$ python -q
>>> import numpy as np
>>> import numpy.linalg as la
>>> np.set_printoptions(suppress=True, linewidth=200)
>>> E = np.loadtxt("test0.csv", delimiter=",")
>>> print(E.round(3))
[[ 2.76  -1.    -0.519]
 [ 2.147 -1.     0.705]
 [ 2.851 -1.    -0.701]
 [ 1.88  -1.     1.24 ]
 [ 1.566 -1.     1.868]
 [ 2.16  -1.     0.681]
 [ 1.934 -1.     1.133]
 [ 1.823 -1.     1.355]
 [ 3.87  -1.    -2.741]
 [ 0.713 -1.     3.573]
 [ 1.363 -1.     2.275]
 [ 1.519 -1.     1.962]
 [-0.251 -1.     5.502]]
>>> gram = E.T @ E
>>> print(np.round(la.svd(E, compute_uv=False) ** 2, 3) + 0)
[82.174 58.052  0.   ]
>>> print((E @ E.T).shape)
(13, 13)
>>> print(np.round(np.trace(gram), 3), np.round((E ** 2).sum(), 3))
140.226 140.226
>>> print(np.allclose(gram, gram.T))
True
>>> rank = la.matrix_rank(E)
>>> print(rank)
2
>>> ns = la.svd(E)[2][rank:].T
>>> print(np.round(ns @ ns.T, 3))
[[0.133 0.333 0.067]
 [0.333 0.833 0.167]
 [0.067 0.167 0.033]]
>>> J = np.array([[0, 0, 0], [0, 9, 9], [0, 9, 9]])
>>> print(J)
[[0 0 0]
 [0 9 9]
 [0 9 9]]
>>> # symmetric
>>> B = np.array([[-2, 3], [4, -5]])
>>> W2 = np.kron(B, J)
>>> print(np.round(la.norm(W2, 2), 3), round(float(la.norm(B, 2) * la.norm(J, 2)), 3))
132.182 132.182
>>> print(W2.shape)
(6, 6)
>>> rng = np.random.default_rng(2045)
>>> A = (rng.random((3, 3)) < 0.3) + np.eye(3)
>>> A /= A.sum(axis=1, keepdims=True)
>>> print(A)
[[1.  0.  0. ]
 [0.  0.5 0.5]
 [0.  0.  1. ]]
>>> # triangular: eigenvalues sit on the diagonal
>>> blk = np.stack([A, 4 * A, A[::-1]])
>>> print(la.matrix_rank(blk.reshape(3, -1)))
2
>>> feats = np.load("block13.npy")
>>> print(feats)
[[1 3 1 3 1 3]
 [0 1 0 1 0 1]
 [0 1 0 1 0 1]
 [1 3 1 3 1 3]
 [0 1 0 1 0 1]
 [0 1 0 1 0 1]]
>>> # row 2 repeats row 1
>>> print(feats.sum(axis=1))
[12  3  3 12  3  3]
>>> print(np.round(feats.mean(axis=0), 3))
[0.333 1.667 0.333 1.667 0.333 1.667]
>>> print(np.unravel_index(np.abs(feats).argmax(), feats.shape))
(np.int64(0), np.int64(1))
>>> print(la.matrix_rank(feats))
2
>>> print(np.abs(feats).max())
3
>>> print(feats.sum(axis=0))
[ 2 10  2 10  2 10]
>>> print(np.diff(feats, axis=0))
[[-1 -2 -1 -2 -1 -2]
 [ 0  0  0  0  0  0]
 [ 1  2  1  2  1  2]
 [-1 -2 -1 -2 -1 -2]
 [ 0  0  0  0  0  0]]
>>> print(np.round(la.svd(feats, compute_uv=False), 3) + 0)
[8.425 1.007 0.    0.    0.    0.   ]
>>> print(feats.shape)
(6, 6)
